In [1]: import numpy as np

In [2]: import numpy.linalg as la

In [3]: np.set_printoptions(suppress=True, linewidth=100)

In [4]: rd = lambda a: np.round(a, 2) + 0

In [5]: data = np.load("layer2.npy")

In [6]: data
Out[6]: 
array([[-1,  2,  0,  0],
       [-2,  2,  0,  0],
       [ 0,  0, -1,  2],
       [ 0,  0, -2,  2]])

In [7]: u = np.array([-3, 1, 1, 3])

In [8]: out = data + np.outer(u, np.eye(4)[1])

In [9]: print(la.matrix_rank(la.inv(out) - la.inv(data), tol=1e-8))
1

In [10]: la.matrix_rank(out - data)
Out[10]: np.int64(1)

In [11]: print(np.einsum("ij,ji->", data, data))
-6

In [12]: print(rd(la.eigvals(data).sum().real))
2.0

In [13]: np.einsum("ii->", data)
Out[13]: np.int64(2)

In [14]: rd(np.poly(data))
Out[14]: array([ 1., -2.,  5., -4.,  4.])

In [15]: out = np.array([[-4, -2], [-5, 2], [-4, 1]])

In [16]: mat = np.kron(np.eye(3, dtype=int), out)

In [17]: mat
Out[17]: 
array([[-4, -2,  0,  0,  0,  0],
       [-5,  2,  0,  0,  0,  0],
       [-4,  1,  0,  0,  0,  0],
       [ 0,  0, -4, -2,  0,  0],
       [ 0,  0, -5,  2,  0,  0],
       [ 0,  0, -4,  1,  0,  0],
       [ 0,  0,  0,  0, -4, -2],
       [ 0,  0,  0,  0, -5,  2],
       [ 0,  0,  0,  0, -4,  1]])

In [18]: left, sigma, VT = la.svd(mat, full_matrices=False)

In [19]: left.shape, sigma.shape, VT.shape
Out[19]: ((9, 6), (6,), (6, 6))

In [20]: rd(left.T @ left)
Out[20]: 
array([[1., 0., 0., 0., 0., 0.],
       [0., 1., 0., 0., 0., 0.],
       [0., 0., 1., 0., 0., 0.],
       [0., 0., 0., 1., 0., 0.],
       [0., 0., 0., 0., 1., 0.],
       [0., 0., 0., 0., 0., 1.]])

In [21]: rd(sigma)
Out[21]: array([7.6 , 7.6 , 7.6 , 2.87, 2.87, 2.87])

In [22]: np.allclose(left * sigma @ VT, mat)
Out[22]: True

In [23]: (sigma > 1e-8).sum()
Out[23]: np.int64(6)

In [24]: rd(sigma / sigma[0])
Out[24]: array([1.  , 1.  , 1.  , 0.38, 0.38, 0.38])

In [25]: out = np.c_[mat[:, :5] @ np.array([[-3, -3, 5, 4, 5],
    ...:     [2, -3, 1, -5, -5],
    ...:     [2, 3, -3, -3, 0],
    ...:     [0, 5, -4, -2, -2],
    ...:     [5, -4, -2, -1, -5]]), np.array([2, 2, -1, -2, 0, 1, -3, 1, -2])]

In [26]: out
Out[26]: 
array([[  8,  18, -22,  -6, -10,   2],
       [ 19,   9, -23, -30, -35,   2],
       [ 14,   9, -19, -21, -25,  -1],
       [ -8, -22,  20,  16,   4,  -2],
       [-10,  -5,   7,  11,  -4,   0],
       [ -8,  -7,   8,  10,  -2,   1],
       [-20,  16,   8,   4,  20,  -3],
       [-25,  20,  10,   5,  25,   1],
       [-20,  16,   8,   4,  20,  -2]])

In [27]: rd(la.norm(la.qr(mat)[0].T @ out, axis=0) ** 2 / ((out ** 2).sum(axis=0) + 1e-12))
Out[27]: array([1.  , 1.  , 1.  , 1.  , 1.  , 0.67])

In [28]: rd(la.norm(out - mat @ la.lstsq(mat, out)[0], axis=0))
Out[28]: array([0.  , 0.  , 0.  , 0.  , 0.  , 3.04])

In [29]: la.matrix_rank(np.c_[mat, out])
Out[29]: np.int64(7)

In [30]: proj = mat @ la.solve(mat.T @ mat, mat.T)

In [31]: proj @ mat[:, 3]
Out[31]: array([ 0.,  0.,  0., -2.,  2.,  1.,  0.,  0.,  0.])

In [32]: np.allclose(proj @ proj, proj)
Out[32]: True

In [33]: print(rd(proj))
[[ 0.98 -0.08  0.11  0.    0.    0.    0.    0.    0.  ]
 [-0.08  0.7   0.45  0.    0.    0.    0.    0.    0.  ]
 [ 0.11  0.45  0.32  0.    0.    0.    0.    0.    0.  ]
 [ 0.    0.    0.    0.98 -0.08  0.11  0.    0.    0.  ]
 [ 0.    0.    0.   -0.08  0.7   0.45  0.    0.    0.  ]
 [ 0.    0.    0.    0.11  0.45  0.32  0.    0.    0.  ]
 [ 0.    0.    0.    0.    0.    0.    0.98 -0.08  0.11]
 [ 0.    0.    0.    0.    0.    0.   -0.08  0.7   0.45]
 [ 0.    0.    0.    0.    0.    0.    0.11  0.45  0.32]]

In [34]: t = np.radians(45)

In [35]: r_ = np.eye(6)

In [36]: r_[2, 2] = r_[0, 0] = np.cos(t)

In [37]: r_[2, 0], r_[0, 2] = -np.sin(t), np.sin(t)

In [38]: rd(r_)
Out[38]: 
array([[ 0.71,  0.  ,  0.71,  0.  ,  0.  ,  0.  ],
       [ 0.  ,  1.  ,  0.  ,  0.  ,  0.  ,  0.  ],
       [-0.71,  0.  ,  0.71,  0.  ,  0.  ,  0.  ],
       [ 0.  ,  0.  ,  0.  ,  1.  ,  0.  ,  0.  ],
       [ 0.  ,  0.  ,  0.  ,  0.  ,  1.  ,  0.  ],
       [ 0.  ,  0.  ,  0.  ,  0.  ,  0.  ,  1.  ]])

In [39]: out = mat @ r_.T

In [40]: np.allclose(mat @ mat.T, out @ out.T)
Out[40]: True

In [41]: np.allclose(la.norm(mat, axis=1), la.norm(out, axis=1))
Out[41]: True

In [42]: rd(la.det(r_)), rd(np.trace(r_))
Out[42]: (np.float64(1.0), np.float64(5.41))

In [43]: print(rd(la.svd(mat, compute_uv=False)), rd(la.svd(out, compute_uv=False)))
[7.6  7.6  7.6  2.87 2.87 2.87] [7.6  7.6  7.6  2.87 2.87 2.87]

In [44]: vec = np.array([1, 2, 0, 2, 0, 2])

In [45]: target = mat @ vec

In [46]: rd(la.lstsq(mat, target)[0])
Out[46]: array([1., 2., 0., 2., 0., 2.])

In [47]: rd(la.solve(mat.T @ mat, mat.T @ target))
Out[47]: array([1., 2., 0., 2., 0., 2.])

In [48]: rng = np.random.default_rng(11)

In [49]: target = target + 0.3 * rng.normal(size=9)

In [50]: rd(target)
Out[50]: array([-7.99, -0.59, -1.63, -4.15,  3.91,  1.84, -3.83,  3.98,  2.22])

In [51]: c, *_ = la.lstsq(mat, target)

In [52]: rd(mat.T @ (target - mat @ c))
Out[52]: array([0., 0., 0., 0., 0., 0.])

In [53]: print([round(float(la.norm(la.solve(mat.T @ mat + lam * np.eye(6), mat.T @ target))), 2) for lam in (0, 1, 10, 100)])
[3.63, 3.26, 1.74, 0.39]

In [54]: rd(c)
Out[54]: array([ 0.95,  2.09,  0.03,  2.02, -0.03,  1.96])
